$ python3 -q
>>> import numpy as np
>>> np.set_printoptions(precision=2, suppress=True, linewidth=160)
>>> rd = lambda a: np.round(a, 2) + 0
>>> mat = np.load("arr.npy")
>>> rd(mat)
array([[ 0.81,  0.24,  0.24,  0.17,  0.11],
       [ 0.24,  0.7 , -0.3 , -0.21, -0.14],
       [ 0.24, -0.3 ,  0.7 , -0.21, -0.14],
       [ 0.17, -0.21, -0.21,  0.85, -0.1 ],
       [ 0.11, -0.14, -0.14, -0.1 ,  0.94]])
>>> x0 = np.array([2, 1, -2, 0, -1])
>>> rd(np.einsum("ij,j->i", mat, x0))
array([ 1.27,  1.91, -1.08,  0.65, -0.58])
>>> rd(mat @ (2 * x0))
array([ 2.54,  3.83, -2.16,  1.29, -1.15])
>>> E = np.load("m.npy")
>>> E
array([[ 0.45,  0.35, -0.17,  0.68, -0.42,  0.58, -0.88, -0.01],
       [-0.55,  0.23, -0.16, -1.2 ,  0.7 , -1.5 ,  3.1 , -0.2 ],
       [ 0.17,  1.61, -0.73, -1.3 ,  0.72, -1.82,  5.42, -0.15],
       [-0.29, -0.33, -0.07,  0.7 , -0.44,  0.14, -1.54, -0.45]])
>>> other = E / np.sqrt((E ** 2).mean(axis=1, keepdims=True))
>>> np.linalg.matrix_rank(other) == np.linalg.matrix_rank(E)
np.True_
>>> rd(np.linalg.norm(other, axis=1))
array([2.83, 2.83, 2.83, 2.83])
>>> np.linalg.matrix_rank(E - E.mean(axis=1, keepdims=True))
np.int64(3)
>>> th = np.radians(90)
>>> Rm = np.eye(8)
>>> Rm[0, 0] = Rm[1, 1] = np.cos(th)
>>> Rm[0, 1], Rm[1, 0] = -np.sin(th), np.sin(th)
>>> rd(Rm)
array([[ 0., -1.,  0.,  0.,  0.,  0.,  0.,  0.],
       [ 1.,  0.,  0.,  0.,  0.,  0.,  0.,  0.],
       [ 0.,  0.,  1.,  0.,  0.,  0.,  0.,  0.],
       [ 0.,  0.,  0.,  1.,  0.,  0.,  0.,  0.],
       [ 0.,  0.,  0.,  0.,  1.,  0.,  0.,  0.],
       [ 0.,  0.,  0.,  0.,  0.,  1.,  0.,  0.],
       [ 0.,  0.,  0.,  0.,  0.,  0.,  1.,  0.],
       [ 0.,  0.,  0.,  0.,  0.,  0.,  0.,  1.]])
>>> other = E @ Rm.T
>>> np.allclose(np.linalg.norm(E, axis=1), np.linalg.norm(other, axis=1))
True
>>> np.abs(other - E).max(axis=0)
array([1.78, 1.44, 0.  , 0.  , 0.  , 0.  , 0.  , 0.  ])
>>> rd(np.linalg.svd(E, compute_uv=False)), rd(np.linalg.svd(other, compute_uv=False))
(array([7.43, 1.4 , 0.83, 0.  ]), array([7.43, 1.4 , 0.83, 0.  ]))
>>> rng = np.random.default_rng(276598)
>>> other = E + rng.integers(-2, 3, (4, 3)) @ rng.integers(-2, 3, (3, 8))
>>> rd(other)
array([[ 2.45, -5.65, -2.17,  6.68,  1.58,  2.58,  3.12, -6.01],
       [ 0.45, -2.77, -1.16,  1.8 ,  1.7 , -0.5 ,  5.1 , -3.2 ],
       [ 6.17,  3.61, -6.73,  0.7 , -1.28, -3.82,  5.42, -2.15],
       [ 0.71, -2.33, -0.07, -0.3 ,  1.56,  1.14,  0.46, -1.45]])
>>> np.abs(other - E).sum(axis=1)
array([30., 15., 22., 10.])
>>> np.linalg.matrix_rank(other - E, tol=1e-8)
np.int64(3)
>>> rd(np.linalg.svd(other - E, compute_uv=False))
array([13.79,  9.17,  2.97,  0.  ])
>>> def softmax(z):
...     e = np.exp(z - z.max(axis=-1, keepdims=True))
...     return e / e.sum(axis=-1, keepdims=True)
... 
>>> rd(softmax(other[1] + 2))
array([0.01, 0.  , 0.  , 0.03, 0.03, 0.  , 0.92, 0.  ])
>>> rd(softmax(other[1]))
array([0.01, 0.  , 0.  , 0.03, 0.03, 0.  , 0.92, 0.  ])
>>> att = other @ other.T / np.sqrt(8)
>>> rd(softmax(att))
array([[1.  , 0.  , 0.  , 0.  ],
       [1.  , 0.  , 0.  , 0.  ],
       [0.  , 0.  , 1.  , 0.  ],
       [0.99, 0.01, 0.  , 0.  ]])
>>> rd(softmax(att + np.triu(np.full(att.shape, -np.inf), 1)))
array([[1.  , 0.  , 0.  , 0.  ],
       [1.  , 0.  , 0.  , 0.  ],
       [0.  , 0.  , 1.  , 0.  ],
       [0.99, 0.01, 0.  , 0.  ]])
>>> feats = np.load("out12.npy")
>>> feats
array([[  4,   6,   0,   6,  -2,  -6,  -4,  -6],
       [  6,  13,  -6,  11,   3, -15,  -2,  -7],
       [  0,  -6,   9,  -3,  -9,   9,  -6,  -3],
       [  6,  11,  -3,  10,   0, -12,  -4,  -8],
       [ -2,   3,  -9,   0,  10,  -6,   8,   6],
       [ -6, -15,   9, -12,  -6,  18,   0,   6],
       [ -4,  -2,  -6,  -4,   8,   0,   8,   8],
       [ -6,  -7,  -3,  -8,   6,   6,   8,  10]])
>>> left, sv, VT = np.linalg.svd(feats)
>>> rd(sv)
array([49.94, 32.06,  0.  ,  0.  ,  0.  ,  0.  ,  0.  ,  0.  ])
>>> np.argmax(sv[:-1] / (sv[1:] + 1e-6)) + 1
np.int64(2)
>>> other = left[:, :2] @ np.diag(sv[:2]) @ VT[:2]
>>> rd(np.linalg.norm(feats - other, 2)), rd(sv[2])
(np.float64(0.0), np.float64(0.0))
>>> np.linalg.matrix_rank(feats, rtol=0.05)
np.int64(2)
>>> C2 = feats.T @ feats
>>> rd(np.linalg.svd(feats, compute_uv=False) ** 2)
array([2494.43, 1027.57,    0.  ,    0.  ,    0.  ,    0.  ,    0.  ,    0.  ])
>>> C2
array([[ 180,  302,  -48,  286,  -42, -318, -148, -254],
       [ 302,  649, -294,  551,  143, -747, -106, -355],
       [ -48, -294,  333, -183, -309,  405, -174,  -39],
       [ 286,  551, -183,  490,   40, -612, -164, -368],
       [ -42,  143, -309,   40,  330, -246,  248,  166],
       [-318, -747,  405, -612, -246,  882,   48,  342],
       [-148, -106, -174, -164,  248,   48,  264,  280],
       [-254, -355,  -39, -368,  166,  342,  280,  394]])
>>> (feats @ feats.T).shape
(8, 8)
>>> labels = rng.permutation(8)
>>> labels
array([0, 5, 1, 2, 7, 4, 6, 3])
>>> other = feats[labels][:, labels]
>>> other
array([[  4,  -6,   6,   0,  -6,  -2,  -4,   6],
       [ -6,  18, -15,   9,   6,  -6,   0, -12],
       [  6, -15,  13,  -6,  -7,   3,  -2,  11],
       [  0,   9,  -6,   9,  -3,  -9,  -6,  -3],
       [ -6,   6,  -7,  -3,  10,   6,   8,  -8],
       [ -2,  -6,   3,  -9,   6,  10,   8,   0],
       [ -4,   0,  -2,  -6,   8,   8,   8,  -4],
       [  6, -12,  11,  -3,  -8,   0,  -4,  10]])
>>> w, vecs = np.linalg.eigh(other)
>>> x0 = np.array([2, 0, 2, 3, 0, 3, 4, 0])
>>> x0 @ other @ x0
np.int64(145)
>>> rd(vecs * np.abs(w) @ vecs.T)
array([[  4.,  -6.,   6.,   0.,  -6.,  -2.,  -4.,   6.],
       [ -6.,  18., -15.,   9.,   6.,  -6.,   0., -12.],
       [  6., -15.,  13.,  -6.,  -7.,   3.,  -2.,  11.],
       [  0.,   9.,  -6.,   9.,  -3.,  -9.,  -6.,  -3.],
       [ -6.,   6.,  -7.,  -3.,  10.,   6.,   8.,  -8.],
       [ -2.,  -6.,   3.,  -9.,   6.,  10.,   8.,   0.],
       [ -4.,   0.,  -2.,  -6.,   8.,   8.,   8.,  -4.],
       [  6., -12.,  11.,  -3.,  -8.,   0.,  -4.,  10.]])
>>> rd(np.linalg.eigvalsh(other[1:, 1:]))
array([ 0.  ,  0.  ,  0.  ,  0.  ,  0.  , 30.75, 47.25])
